>>> import numpy as np
>>> np.set_printoptions(precision=3, suppress=True, linewidth=120, floatmode="fixed")
>>> X = np.loadtxt("dump.csv", delimiter=",")
>>> print(X)
[[0.000 3.000 0.000 3.000 0.000 3.000]
 [3.000 1.000 3.000 1.000 3.000 1.000]
 [3.000 1.000 3.000 1.000 3.000 1.000]
 [0.000 3.000 0.000 3.000 0.000 3.000]
 [3.000 1.000 3.000 1.000 3.000 1.000]
 [3.000 1.000 3.000 1.000 3.000 1.000]]
>>> print([round(float(x), 3) for x in np.linalg.svd(X, compute_uv=False)[:3]])
[11.344, 6.732, 0.0]
>>> print(np.linalg.matrix_rank(X, rtol=0.1))
2
>>> m1 = np.loadtxt("arr.csv", delimiter=",")
>>> print(m1)
[[ 0.000  0.000  0.000  0.000  3.000]
 [ 0.000  0.000  0.000  0.000 -1.000]
 [ 0.000  0.000  0.000  0.000 -1.000]
 [ 0.000  0.000  0.000  0.000  3.000]
 [ 3.000 -1.000 -1.000  3.000  0.000]]
>>> Uu, sv, Vh = np.linalg.svd(m1)
>>> print(sv)
[ 4.472  4.472  0.000 -0.000  0.000]
>>> B = Uu[:, :2] @ np.diag(sv[:2]) @ Vh[:2]
>>> print(np.linalg.matrix_rank(B))
2
>>> print(np.linalg.matrix_rank(m1, rtol=0.05))
2
>>> print(round(np.linalg.norm(m1 - B, 2), 3), sv[2])
0.0 0.0
>>> print(B)
[[ 0.000  0.000  0.000  0.000  3.000]
 [ 0.000  0.000  0.000  0.000 -1.000]
 [ 0.000  0.000  0.000  0.000 -1.000]
 [ 0.000  0.000  0.000  0.000  3.000]
 [ 3.000 -1.000 -1.000  3.000  0.000]]
>>> u = np.array([5, 3, -5, 5, 4, 4])
>>> g = np.array([2, 3, 2, 2, 2, 3])
>>> feats = np.outer(u, g)
>>> print(feats)
[[ 10  15  10  10  10  15]
 [  6   9   6   6   6   9]
 [-10 -15 -10 -10 -10 -15]
 [ 10  15  10  10  10  15]
 [  8  12   8   8   8  12]
 [  8  12   8   8   8  12]]
>>> print(round(np.linalg.norm(feats[2] - feats[0]), 3))
58.31
>>> print(round(np.linalg.norm(feats, "nuc"), 3))
62.801
>>> print(round(float(np.linalg.norm(feats, 1)), 3), np.round(np.linalg.norm(feats, np.inf), 3))
78.0 70.0
>>> print(round(float(np.linalg.norm(feats[2], 1)), 3), round(float(np.linalg.norm(feats[2], np.inf)), 3))
70.0 15.0
>>> print(np.linalg.norm(feats, axis=1).argmax())
0
>>> print(np.round(np.linalg.norm(feats, 2), 3))
62.801
>>> print(np.linalg.norm(feats, axis=0))
[21.541 32.311 21.541 21.541 21.541 32.311]
>>> Uu, sv, Vh = np.linalg.svd(feats)
>>> V = Vh[:(sv > 1e-8).sum()]
>>> rng = np.random.default_rng(956780)
>>> x0 = feats[1] + 4 * feats[5] + rng.integers(2) * np.eye(6)[4]
>>> print(x0)
[38.000 57.000 38.000 38.000 38.000 57.000]
>>> print(np.diag(V.T @ V))
[0.118 0.265 0.118 0.118 0.118 0.265]
>>> print(np.round(np.linalg.norm(x0 - V.T @ V @ x0), 3))
0.0
